$ python3 -q
>>> import numpy as np
>>> import numpy.linalg as la
>>> np.set_printoptions(precision=3, suppress=True, linewidth=200)
>>> feats = np.loadtxt("test7.csv", delimiter=",")
>>> feats
array([[ 3.,  2.],
       [ 0., -6.]])
>>> # triangular
>>> la.matrix_power(feats - np.diag(np.diag(feats)), 2)
array([[0., 0.],
       [0., 0.]])
>>> np.prod(np.diag(feats)), round(float(la.det(feats)), 3)
(np.float64(-18.0), -18.0)
>>> np.sort(la.eigvals(feats))
array([-6.,  3.])
>>> feats @ feats
array([[ 9., -6.],
       [ 0., 36.]])
>>> data = np.array([[0, 0, 0, 0], [0, 0, 1, 0], [0, 1, 0, 0], [0, 0, 0, 0]])
>>> data
array([[0, 0, 0, 0],
       [0, 0, 1, 0],
       [0, 1, 0, 0],
       [0, 0, 0, 0]])
>>> f = np.array([0, 0, -1])
>>> np.polyval(f, data[2])
array([-1, -1, -1, -1])
>>> np.correlate(data[2], data[3], "full")
array([0, 0, 0, 0, 0, 0, 0])
>>> np.cross(data[2, :3], data[3, :3])
array([0, 0, 0])
>>> data.T @ data
array([[0, 0, 0, 0],
       [0, 1, 0, 0],
       [0, 0, 1, 0],
       [0, 0, 0, 0]])
>>> la.pinv(data)
array([[0., 0., 0., 0.],
       [0., 0., 1., 0.],
       [0., 1., 0., 0.],
       [0., 0., 0., 0.]])
>>> data @ data.T
array([[0, 0, 0, 0],
       [0, 1, 0, 0],
       [0, 0, 1, 0],
       [0, 0, 0, 0]])
>>> la.svd(data, compute_uv=False)
array([1., 1., 0., 0.])
>>> la.norm(data, axis=0)
array([0., 1., 1., 0.])
>>> data @ data
array([[0, 0, 0, 0],
       [0, 1, 0, 0],
       [0, 0, 1, 0],
       [0, 0, 0, 0]])
>>> np.flatnonzero(la.matrix_power((data != 0) + (data.T != 0) + np.eye(4), 4)[3])
array([3])
>>> (data != 0).astype(int)
array([[0, 0, 0, 0],
       [0, 0, 1, 0],
       [0, 1, 0, 0],
       [0, 0, 0, 0]])
>>> np.unique(data.round(6), axis=0).shape
(3, 4)
>>> print(np.allclose(data[:-1].T @ la.lstsq(data[:-1].T, data[-1])[0], data[-1]))
True
>>> np.round(np.trace(la.pinv(data) @ data), 3)
np.float64(2.0)
>>> W0 = np.load("out5.npy")
>>> print(W0)
[[0 1]
 [1 0]]
>>> # a transition matrix
>>> Q, evecs = la.qr(W0[:, :1])[0], la.qr(W0[:, 1:])[0]
>>> sigma = la.svd(Q.T @ evecs, compute_uv=False)
>>> print(np.degrees(np.arccos(sigma.clip(0, 1))))
[90.]
>>> w, evecs = la.eigh(W0)
>>> vec = np.array([1, 3])
>>> np.abs(W0).sum(axis=1).max(), np.abs(w).max()
(np.int64(1), np.float64(1.0))
>>> vec @ W0 @ vec
np.int64(6)
>>> print(la.matrix_power(W0, 3))
[[0 1]
 [1 0]]
>>> print(np.sort(np.abs(la.eigvals(W0))))
[1. 1.]
>>> np.allclose(W0 @ W0.T, W0.T @ W0)
True
>>> print(round(la.det(W0), 3))
-1.0
>>> np.round(np.abs(la.eigvals(W0)).max(), 3)
np.float64(1.0)
>>> E = np.vander(np.arange(5) - 2, 4, increasing=True)
>>> E
array([[ 1, -2,  4, -8],
       [ 1, -1,  1, -1],
       [ 1,  0,  0,  0],
       [ 1,  1,  1,  1],
       [ 1,  2,  4,  8]])
>>> vec = np.array([0, 0, 2, 0])
>>> rhs = E @ vec
>>> rhs
array([8, 2, 0, 2, 8])
>>> np.round(la.pinv(E) @ E, 3) + 0
array([[1., 0., 0., 0.],
       [0., 1., 0., 0.],
       [0., 0., 1., 0.],
       [0., 0., 0., 1.]])
>>> rng = np.random.default_rng(7424)
>>> rhs = rhs + 0.1 * rng.normal(size=5)
>>> rhs
array([7.97 , 1.81 , 0.041, 1.994, 7.888])
>>> b, *_ = la.lstsq(E, rhs)
>>> b.round()
array([-0.,  0.,  2., -0.])
>>> round(float(la.norm(rhs - E @ b)), 3)
0.106
>>> b
array([-0.035,  0.13 ,  1.988, -0.038])
>>> P = E @ la.solve(E.T @ E, E.T)
>>> np.trace(P)
np.float64(4.0)
>>> print(np.allclose(P @ P, P))
True
>>> P
array([[ 0.986,  0.057, -0.086,  0.057, -0.014],
       [ 0.057,  0.771,  0.343, -0.229,  0.057],
       [-0.086,  0.343,  0.486,  0.343, -0.086],
       [ 0.057, -0.229,  0.343,  0.771,  0.057],
       [-0.014,  0.057, -0.086,  0.057,  0.986]])
>>> print(np.round(la.eigvalsh(P), 3) + 0)
[0. 1. 1. 1. 1.]
>>> W = np.array([[0, 1, 3, 1, 3, 1], [1, 0, 3, 2, 0, 0]])
>>> b = np.array([-2, -2, 0, -1, 0, 2])
>>> H = np.maximum(feats @ W + b, 0)
>>> print((H > 0).astype(int))
[[0 1 1 1 1 1]
 [0 0 0 0 0 1]]
>>> la.matrix_rank(H)
np.int64(2)
>>> W2 = np.array([[0, 2], [0, 1], [2, 2], [2, -1], [-2, 2], [2, -2]])
>>> W @ W2
array([[ 4, 10],
       [10,  6]])
>>> print((H @ W2).round(6).argmax(axis=1))
[0 0]
>>> T = np.stack([E, -3 * E, E[::-1]])
>>> la.norm(T, axis=(1, 2))
array([13.379, 40.137, 13.379])
>>> la.matrix_rank(T.reshape(3, -1))
np.int64(2)
>>> T.shape
(3, 5, 4)
>>> F = np.load("mat.npy")
>>> F
array([[ 3.296,  0.863,  0.154],
       [-0.909, -0.247, -0.08 ],
       [ 1.804,  1.27 ,  3.278],
       [-1.268, -0.846, -2.116],
       [ 3.112,  0.808,  0.12 ],
       [-1.244, -0.827, -2.064],
       [ 1.133,  0.18 , -0.415],
       [-6.846, -2.935, -4.894],
       [-1.324, -0.943, -2.45 ],
       [-0.778,  0.532,  2.907]])
>>> # rank 2
>>> f = np.array([1, 1])
>>> M2 = feats + np.outer(f, np.eye(2)[1])
>>> print(M2)
[[ 3.  3.]
 [ 0. -5.]]
>>> la.matrix_rank(la.inv(M2) - la.inv(feats), tol=1e-8)
np.int64(1)
>>> Ac = F - F.mean(axis=0)
>>> evecs = la.svd(Ac)[2][:2]
>>> M2 = Ac - Ac @ evecs.T @ evecs
>>> np.round(la.norm(M2) / la.norm(Ac), 3)
np.float64(0.0)
>>> np.round(M2.std(axis=0), 3) + 0
array([0., 0., 0.])
>>> np.diag(evecs.T @ evecs)
array([0.944, 0.111, 0.944])
>>> print(np.argsort(-la.norm(data, axis=0).round(6), kind="stable")[:3])
[1 2 0]
>>> [round(float(x), 3) for x in la.svd(data, compute_uv=False)[:3]]
[1.0, 1.0, 0.0]
>>> la.matrix_rank(data, rtol=0.1)
np.int64(2)
>>> A = np.load("layer4.npy")
>>> A
array([[ 0.204, -4.63 , -7.117],
       [-3.706,  5.715, -2.432],
       [ 0.103, -4.361,  5.523],
       [-7.859, -2.389,  2.272]])
>>> vec = np.array([-1, -2, 0])
>>> a = np.maximum(A @ vec, 0)
>>> A.T @ a
array([ -96.579, -109.707,   11.862])
>>> Q, Rm = la.qr(A)
>>> Rm
array([[-8.692,  0.437,  1.119],
       [ 0.   , -8.868,  1.235],
       [ 0.   ,  0.   , -9.458]])
>>> np.abs(np.diag(Rm))
array([8.692, 8.868, 9.458])
>>> print(np.round(Q.T @ Q, 3) + 0)
[[1. 0. 0.]
 [0. 1. 0.]
 [0. 0. 1.]]
>>> print(np.allclose(Rm.T @ Rm, A.T @ A))
True
>>> Q
array([[-0.023,  0.521,  0.818],
       [ 0.426, -0.623,  0.226],
       [-0.012,  0.491, -0.521],
       [ 0.904,  0.314, -0.092]])
>>> X = np.load("w.npy")
>>> print(X)
[[ 1 -1  1 -1]
 [ 1  0  0  0]
 [ 1  1  1  1]
 [ 1  2  4  8]]
>>> # row 3 is much longer than the rest
>>> np.trace(X)
np.int64(10)
>>> (X + X.T) / 2
array([[1. , 0. , 1. , 0. ],
       [0. , 0. , 0.5, 1. ],
       [1. , 0.5, 1. , 2.5],
       [0. , 1. , 2.5, 8. ]])
>>> np.allclose(X @ X.T, X.T @ X)
False
>>> round(np.abs(la.eigvals(X)).max(), 3)
np.float64(8.327)
>>> np.round(la.det(X), 3)
np.float64(12.0)
>>> f, g = X[2], X[1]
>>> f @ g
np.int64(1)
>>> f @ f
np.int64(4)
>>> p = (f @ g) / (f @ f) * f
>>> la.matrix_rank(np.outer(f, g))
np.int64(1)
>>> p
array([0.25, 0.25, 0.25, 0.25])
>>> g - p
array([ 0.75, -0.25, -0.25, -0.25])
>>> (g - p) @ f
np.float64(0.0)
>>> J = np.loadtxt("data.csv", delimiter=",")
>>> J
array([[-2.,  1.,  1.],
       [ 1., -2.,  1.],
       [ 1.,  1., -2.]])
>>> # equal to its transpose
>>> r = la.matrix_rank(J)
>>> r
np.int64(2)
>>> ns = la.svd(J)[2][r:].T
>>> [int(la.matrix_rank(np.delete(J, i, axis=0))) for i in range(3)]
[2, 2, 2]
>>> print([int(la.matrix_rank(J[:i])) for i in range(1, len(J) + 1)])
[1, 2, 2]
>>> np.round(J @ ns, 3) + 0
array([[0.],
       [0.],
       [0.]])
>>> ns.shape
(3, 1)
>>> np.allclose(J @ ns, 0)
True
>>> la.matrix_rank(J.T @ J), la.matrix_rank(J @ J.T)
(np.int64(2), np.int64(2))
>>> ns @ ns.T
array([[0.333, 0.333, 0.333],
       [0.333, 0.333, 0.333],
       [0.333, 0.333, 0.333]])
>>> np.unique(J.round(6), axis=0).shape
(3, 3)
>>> np.round(np.trace(la.pinv(J) @ J), 3)
np.float64(2.0)
>>> la.lstsq(J[:-1].T, J[-1])[2]
np.int32(2)
>>> np.allclose(J[:-1].T @ la.lstsq(J[:-1].T, J[-1])[0], J[-1])
True
